$ python -q
>>> import numpy as np
>>> np.set_printoptions(precision=3, suppress=True, linewidth=200)
>>> mat = np.loadtxt("data.csv", delimiter=",")
>>> print(mat)
[[ 0.  0. 28.]
 [23.  0. 20.]
 [ 5.  0. 24.]
 [22.  0. 23.]
 [15.  0. 24.]
 [ 0.  0. 28.]
 [17.  0. 38.]
 [21.  1. 16.]
 [26.  0. 31.]
 [12.  0. 13.]
 [ 2.  0. 13.]
 [23.  0. 30.]
 [ 5.  0. 14.]
 [11.  0. 26.]
 [25.  0. 24.]
 [24.  2. 17.]
 [17.  5.  8.]
 [ 9.  0. 32.]
 [ 7.  0.  8.]
 [28.  0. 25.]
 [17.  0. 28.]
 [ 8.  0. 15.]
 [18.  0. 25.]
 [20.  0. 19.]
 [20.  0. 39.]
 [18.  0. 35.]
 [12.  0. 33.]]
>>> G = np.cov(mat, rowvar=False)
>>> print(np.corrcoef(mat.T))
[[ 1.     0.154  0.186]
 [ 0.154  1.    -0.428]
 [ 0.186 -0.428  1.   ]]
>>> print(np.polyfit(mat[:, 1], mat[:, 2], 1))
[-3.563 24.611]
>>> print(G)
[[67.923  1.308 13.154]
 [ 1.308  1.063 -3.786]
 [13.154 -3.786 73.487]]
>>> print(np.linalg.eigvalsh(G)[::-1])
[84.204 57.465  0.804]
>>> print(G.shape)
(3, 3)
>>> u, g = mat[19], mat[0]
>>> print(u @ g)
700.0
>>> print(u @ u)
1409.0
>>> pr = (u @ g) / (u @ u) * u
>>> print(pr)
[13.911  0.    12.42 ]
>>> print(np.linalg.matrix_rank(np.outer(u, g)))
1
>>> print(g - pr)
[-13.911   0.     15.58 ]
>>> hat = mat @ np.linalg.solve(mat.T @ mat, mat.T)
>>> print(hat @ mat[:, 2])
[28. 20. 24. 23. 24. 28. 38. 16. 31. 13. 13. 30. 14. 26. 24. 17.  8. 32.  8. 25. 28. 15. 25. 19. 39. 35. 33.]
>>> print(np.round(np.linalg.eigvalsh(hat), 3) + 0)
[0. 0. 0. 0. 0. 0. 0. 0. 0. 0. 0. 0. 0. 0. 0. 0. 0. 0. 0. 0. 0. 0. 0. 0. 1. 1. 1.]
>>> F = np.load("block17.npy")
>>> print(F)
[[0 2]
 [0 0]]
>>> print(np.sort(np.linalg.eigvals(F)))
[0. 0.]
>>> print(np.linalg.matrix_rank(F - F[0, 0] * np.eye(2)))
1
>>> print(np.prod(np.diag(F)), round(float(np.linalg.det(F)), 3))
0 0.0
>>> print(F @ F)
[[0 0]
 [0 0]]
>>> K = np.array([[0.3, 0.7, -1.9],
...     [-0.5, -1.2, 2.0],
...     [-0.7, -0.2, -1.4],
...     [-1.5, 1.2, -0.6]])
>>> K[:, 2] *= 20
>>> print(K)
[[  0.3   0.7 -38. ]
 [ -0.5  -1.2  40. ]
 [ -0.7  -0.2 -28. ]
 [ -1.5   1.2 -12. ]]
>>> cen = mat - mat.mean(axis=0)
>>> evecs = np.linalg.svd(cen)[2][:2]
>>> out = cen - cen @ evecs.T @ evecs
>>> print(np.round(np.cov(cen @ evecs.T, rowvar=False), 3) + 0)
[[84.204  0.   ]
 [ 0.    57.465]]
>>> print(out.std(axis=0))
[0.027 0.878 0.051]
>>> hat = K @ np.linalg.solve(K.T @ K, K.T)
>>> print(np.diag(hat))
[0.406 0.668 0.933 0.993]
>>> print(round(float(np.trace(hat)), 3))
3.0
>>> print(hat)
[[ 0.406 -0.444  0.2   -0.064]
 [-0.444  0.668  0.149 -0.048]
 [ 0.2    0.149  0.933  0.022]
 [-0.064 -0.048  0.022  0.993]]
>>> print(np.round((np.eye(4) - hat) @ K, 3) + 0)
[[0. 0. 0.]
 [0. 0. 0.]
 [0. 0. 0.]
 [0. 0. 0.]]
>>> out = np.c_[K[:, :1] @ np.array([[0]]), np.array([1, 2, 0, 0])]
>>> print(out)
[[0. 1.]
 [0. 2.]
 [0. 0.]
 [0. 0.]]
>>> print(np.linalg.matrix_rank(np.c_[K, out]))
4
>>> print(F.ravel(order="F"))
[0 0 2 0]
>>> print(F.reshape(2, -1))
[[0 2]
 [0 0]]
>>> t3 = F.reshape(2, 2, -1)
>>> print(np.einsum("ihd,jhd->hij", t3, t3).shape)
(2, 2, 2)
>>> arr = np.load("dump.npy")
>>> print(arr)
[[3. 2. 0.]
 [2. 2. 2.]
 [0. 2. 2.]]
>>> vals, evecs = np.linalg.eig(arr)
>>> print(np.round(arr @ evecs[:, 0] - vals[0] * evecs[:, 0], 3) + 0)
[0. 0. 0.]
>>> print(np.round(np.prod(vals), 3))
-8.0
>>> print(vals)
[-0.626  2.485  5.141]
>>> print(np.sort(np.linalg.eigvals(arr @ arr)))
[ 0.392  6.175 26.433]
>>> vals, evecs = np.linalg.eigh(arr)
>>> print(np.linalg.eigvalsh(arr + 3 * np.eye(3)))
[2.374 5.485 8.141]
>>> print(np.round(vals.sum(), 3), np.trace(arr))
7.0 7.0
>>> print(np.abs(evecs[:, -1]).round(6).argmax())
1
>>> print(np.linalg.svd(arr, compute_uv=False))
[5.141 2.485 0.626]
>>> print(np.linalg.eigvalsh(arr @ arr))
[ 0.392  6.175 26.433]
>>> print(round(float(np.linalg.norm(arr[2] - arr[1])), 3))
2.0
>>> print(round(np.linalg.norm(arr, "nuc"), 3))
8.252
>>> u, g = arr[1], arr[2]
>>> print(u @ u)
12.0
>>> print(u @ g)
8.0
>>> pr = (u @ g) / (u @ u) * u
>>> print(np.round(np.linalg.norm(u + g) ** 2 + np.linalg.norm(u - g) ** 2, 3))
40.0
>>> print(np.linalg.matrix_rank(np.outer(u, g)))
1
>>> basis = 5 * np.array([[0.9, -0.2, -0.2], [-0.7, -1.2, 0.0]])
>>> rng = np.random.default_rng(233)
>>> lab = rng.integers(0, 2, 24)
>>> data = basis[lab] + rng.normal(size=(24, 3))
>>> print(data)
[[ 5.441  0.2   -0.492]
 [ 4.95   0.245 -0.83 ]
 [ 5.696 -1.414  0.302]
 [-3.135 -4.592 -0.421]
 [-3.604 -8.102 -0.825]
 [ 2.875 -1.789  0.677]
 [-2.565 -5.648 -0.431]
 [ 4.091  0.259 -1.384]
 [ 5.227 -1.013 -0.903]
 [ 4.081 -1.686 -0.787]
 [ 3.516 -2.287 -1.206]
 [-2.959 -6.457  0.949]
 [ 4.687 -3.351 -0.878]
 [ 6.225 -0.342 -1.464]
 [-6.129 -6.556  0.944]
 [ 4.023  0.278 -2.188]
 [-4.182 -6.104  2.11 ]
 [ 6.418 -0.905 -0.026]
 [-3.682 -4.724 -0.333]
 [ 4.57  -1.598  1.048]
 [-4.324 -7.076  0.955]
 [-4.064 -6.424  1.647]
 [ 3.77  -1.784 -0.726]
 [-4.577 -5.535 -0.716]]
>>> dist = np.linalg.norm(data[:, None] - data[None], axis=-1)
>>> print(dist[:5, :5])
[[ 0.     0.598  1.817  9.824 12.283]
 [ 0.598  0.     2.142  9.43  11.952]
 [ 1.817  2.142  0.     9.413 11.511]
 [ 9.824  9.43   9.413  0.     3.565]
 [12.283 11.952 11.511  3.565  0.   ]]
>>> print(np.flatnonzero(dist[2] < dist.mean() / 2))
[ 0  1  2  5  7  8  9 10 12 13 17 19 22]
>>> print((dist + 1e9 * np.eye(24)).round(6).argmin(axis=1))
[ 1  0 17 18 20 22  3 15  1 22 22 21 10  8 20  7 21  2  3  2 21 16  9 18]
>>> E = np.array([[0, 1], [1, 0]])
>>> print(E)
[[0 1]
 [1 0]]
>>> print(np.linalg.matrix_power(E, 2))
[[1 0]
 [0 1]]
>>> print(np.linalg.matrix_power(E, 100))
[[1 0]
 [0 1]]
>>> print(E @ np.ones(2))
[1. 1.]
>>> pr = np.eye(2)[1]
>>> for _ in range(7):
...     pr = pr @ E
...     print(pr.round(3))
... 
[1. 0.]
[0. 1.]
[1. 0.]
[0. 1.]
[1. 0.]
[0. 1.]
[1. 0.]
>>> lab = rng.permutation(2)
>>> print(lab)
[1 0]
>>> out = E[lab][:, lab]
>>> print(out)
[[0 1]
 [1 0]]
>>> print(round(float(np.linalg.eigvalsh(E).min()), 3))
-1.0
>>> vals, evecs = np.linalg.eigh(E)
>>> print(vals)
[-1.  1.]
>>> print(np.abs(evecs[:, -1]))
[0.707 0.707]
>>> print(np.abs(evecs[:, -1]).round(6).argmax())
0
>>> print((vals > 1e-8).sum(), (vals < -1e-8).sum())
1 1
>>> print(np.round(evecs.T @ evecs, 3) + 0)
[[1. 0.]
 [0. 1.]]
>>> print(np.round(evecs.T @ E @ evecs, 3) + 0)
[[-1.  0.]
 [ 0.  1.]]
>>> print(np.linalg.eigvalsh(E + -3 * np.eye(2)))
[-4. -2.]
>>> lab = rng.permutation(2)
>>> out = E[:, lab] * rng.choice([-1, 1], 2)
>>> print(out)
[[1 0]
 [0 1]]
>>> Uu, _, Vt = np.linalg.svd(E.T @ out)
>>> print(np.linalg.lstsq(E, out)[0])
[[0. 1.]
 [1. 0.]]
>>> print(lab)
[1 0]
>>> print(Uu @ Vt)
[[0. 1.]
 [1. 0.]]
>>> W0 = np.loadtxt("out10.csv", delimiter=",")
>>> print(W0)
[[ 1. -1. -1.  1.  1. -1. -1.  1.]
 [ 1.  1.  1.  1.  1.  1.  1.  1.]
 [ 1.  1. -1. -1. -1. -1.  1.  1.]]
>>> print(W0.mean(axis=0))
[ 1.     0.333 -0.333  0.333  0.333 -0.333  0.333  1.   ]
>>> print(W0.sum(axis=0))
[ 3.  1. -1.  1.  1. -1.  1.  3.]
>>> print(np.unravel_index(np.abs(W0).argmax(), W0.shape))
(np.int64(0), np.int64(0))
>>> np.linalg.rank(W0)
Traceback (most recent call last):
  File "<python-input-108>", line 1, in <module>
    np.linalg.rank(W0)
    ^^^^^^^^^^^^^^
AttributeError: module 'numpy.linalg' has no attribute 'rank'
>>> print(W0.shape)
(3, 8)
>>> W0[:, 8]
Traceback (most recent call last):
  File "<python-input-110>", line 1, in <module>
    W0[:, 8]
    ~~^^^^^^
IndexError: index 8 is out of bounds for axis 1 with size 8
>>> print(np.linalg.svd(W0, compute_uv=False))
[2.828 2.828 2.828]
>>> print(np.abs(W0).max())
1.0
>>> print(W0 - W0[0])
[[ 0.  0.  0.  0.  0.  0.  0.  0.]
 [ 0.  2.  2.  0.  0.  2.  2.  0.]
 [ 0.  2.  0. -2. -2.  0.  2.  0.]]
